>>> import numpy as np
>>> import numpy.linalg as la
>>> np.set_printoptions(precision=2, suppress=True, linewidth=100)
>>> E = np.array([[5, 0, 9], [0, 7, -3], [0, 0, -8]])
>>> print(np.prod(np.diag(E)), round(la.det(E), 2))
-280 -280.0
>>> print(la.matrix_power(E - np.diag(np.diag(E)), 3))
[[0 0 0]
 [0 0 0]
 [0 0 0]]
>>> print(E @ E)
[[ 25   0 -27]
 [  0  49   3]
 [  0   0  64]]
>>> print([int(la.matrix_rank(la.matrix_power(E, p))) for p in range(1, 4)])
[3, 3, 3]
>>> rng = np.random.default_rng(60275)
>>> out = E + rng.integers(-2, 3, (3, 2)) @ rng.integers(-2, 3, (2, 3))
>>> print(out)
[[ 7 -1  8]
 [-2  8 -2]
 [-5  0 -8]]
>>> print(out - E)
[[ 2 -1 -1]
 [-2  1  1]
 [-5  0  0]]
>>> print(np.abs(out - E).sum(axis=1))
[4 4 5]
>>> print(la.matrix_rank(out - E, tol=1e-8))
2
>>> def softmax(z):
...     e = np.exp(z - z.max(axis=-1, keepdims=True))
...     return e / e.sum(axis=-1, keepdims=True)
... 
>>> print(np.round(softmax(out[0] + 2), 2) + 0)
[0.27 0.   0.73]
>>> print(softmax(out).sum(axis=1))
[1. 1. 1.]
>>> S = out @ out.T / np.sqrt(3)
>>> print(softmax(S).round(6).argmax(axis=1))
[0 1 2]
>>> print(np.round(softmax(S + np.triu(np.full(S.shape, -np.inf), 1)), 2) + 0)
[[1. 0. 0.]
 [0. 1. 0.]
 [0. 0. 1.]]
>>> print(softmax(S)[0] @ out)
[ 7. -1.  8.]
